$ ipython --no-banner

In [1]: import numpy as np

In [2]: np.set_printoptions(suppress=True, linewidth=100)

In [3]: Q, _ = np.linalg.qr(np.array([[-0.6, 1.2, 0.3, 1.9, -0.7, -0.4],
   ...:     [0.0, -0.2, -0.4, -0.6, -0.7, 0.6],
   ...:     [1.4, 1.1, 1.4, -0.2, -0.8, -1.9],
   ...:     [1.4, 0.3, 1.3, -0.5, 0.7, 1.2],
   ...:     [-0.1, -1.1, -1.2, 0.5, 0.7, -0.1],
   ...:     [0.3, -0.1, 0.6, 0.0, -0.8, -0.7]]))

In [4]: ev = np.array([2, 1, 3, 1, 3, 0])

In [5]: mat = Q @ np.diag(ev) @ Q.T

In [6]: mat.round(2)
Out[6]: 
array([[ 1.03, -0.05,  0.09, -0.46,  0.18, -0.14],
       [-0.05,  1.31,  0.86, -0.9 ,  0.48,  0.26],
       [ 0.09,  0.86,  1.8 ,  0.27,  0.43, -0.01],
       [-0.46, -0.9 ,  0.27,  1.56, -0.28, -0.24],
       [ 0.18,  0.48,  0.43, -0.28,  1.54, -0.52],
       [-0.14,  0.26, -0.01, -0.24, -0.52,  2.75]])

In [7]: rk = np.linalg.matrix_rank(mat)

In [8]: rk
Out[8]: np.int64(5)

In [9]: null = np.linalg.svd(mat)[2][rk:].T

In [10]: np.round(mat @ null, 2) + 0
Out[10]: 
array([[0.],
       [0.],
       [0.],
       [0.],
       [0.],
       [0.]])

In [11]: np.allclose(mat @ null, 0)
Out[11]: True

In [12]: null.shape
Out[12]: (6, 1)

In [13]: np.round(null @ null.T, 2) + 0
Out[13]: 
array([[ 0.1 ,  0.21, -0.13,  0.17, -0.01,  0.  ],
       [ 0.21,  0.44, -0.27,  0.36, -0.02,  0.  ],
       [-0.13, -0.27,  0.17, -0.22,  0.01,  0.  ],
       [ 0.17,  0.36, -0.22,  0.29, -0.02,  0.  ],
       [-0.01, -0.02,  0.01, -0.02,  0.  ,  0.  ],
       [ 0.  ,  0.  ,  0.  ,  0.  ,  0.  ,  0.  ]])

In [14]: [int(np.linalg.matrix_rank(mat[:i])) for i in range(1, len(mat) + 1)]
Out[14]: [1, 2, 3, 4, 5, 5]

In [15]: [int(np.linalg.matrix_rank(mat[:, :j + 1])) for j in range(6)]
Out[15]: [1, 2, 3, 4, 5, 5]

In [16]: np.round(np.linalg.norm(mat[3] - mat[1]), 2)
Out[16]: np.float64(3.51)

In [17]: round(np.linalg.norm(mat) ** 2 / np.linalg.norm(mat, 2) ** 2, 2)
Out[17]: np.float64(2.67)

In [18]: round(float(np.linalg.norm(mat, 2)), 2)
Out[18]: 3.0

In [19]: np.linalg.norm(mat, axis=1).argmax()
Out[19]: np.int64(5)

In [20]: K = np.loadtxt("data.csv", delimiter=",")

In [21]: K
Out[21]: 
array([[-0.6, -1. ,  1.7,  0.5, -1.5],
       [ 0. , -1.1,  0.1, -0.8,  0.6],
       [-0.4,  0.7,  0. , -1.8,  0.8],
       [-1.4,  0.3, -0.9, -0.6, -0.4],
       [-0.9,  0.3,  0.2,  0.8,  0.9],
       [ 0.1, -0.9,  0.2,  0.2, -0.1]])

In [22]: M2 = np.c_[K[:, :1] @ np.array([[0]]), np.array([-2, -1, 0, 0, 0, 2])]

In [23]: M2
Out[23]: 
array([[ 0., -2.],
       [ 0., -1.],
       [ 0.,  0.],
       [ 0.,  0.],
       [ 0.,  0.],
       [ 0.,  2.]])

In [24]: np.round(np.linalg.norm(np.linalg.qr(K)[0].T @ M2, axis=0) ** 2 / ((M2 ** 2).sum(axis=0) + 1e-12), 2)
Out[24]: array([0.  , 0.42])

In [25]: np.round(np.linalg.norm(M2 - K @ np.linalg.lstsq(K, M2)[0], axis=0), 2)
Out[25]: array([0.  , 2.29])

In [26]: np.round(np.linalg.lstsq(K, M2[:, 0])[0], 2)
Out[26]: array([0., 0., 0., 0., 0.])

In [27]: np.linalg.matrix_rank(np.c_[K, M2])
Out[27]: np.int64(6)

In [28]: np.round(np.linalg.norm(K, "nuc"), 2)
Out[28]: np.float64(9.52)

In [29]: round(np.linalg.norm(K) ** 2 / np.linalg.norm(K, 2) ** 2, 2)
Out[29]: np.float64(2.17)

In [30]: np.round(np.linalg.norm(K, axis=1), 2)
Out[30]: array([2.6 , 1.49, 2.13, 1.84, 1.55, 0.95])

In [31]: round(np.linalg.norm(K, 1), 2), round(float(np.linalg.norm(K, np.inf)), 2)
Out[31]: (np.float64(4.7), 5.3)

In [32]: np.round(np.linalg.norm(K, axis=0), 2)
Out[32]: array([1.82, 1.92, 1.95, 2.27, 2.06])

In [33]: np.round(np.linalg.norm(K[3], 1), 2), round(float(np.linalg.norm(K[3], np.inf)), 2)
Out[33]: (np.float64(3.6), 1.4)
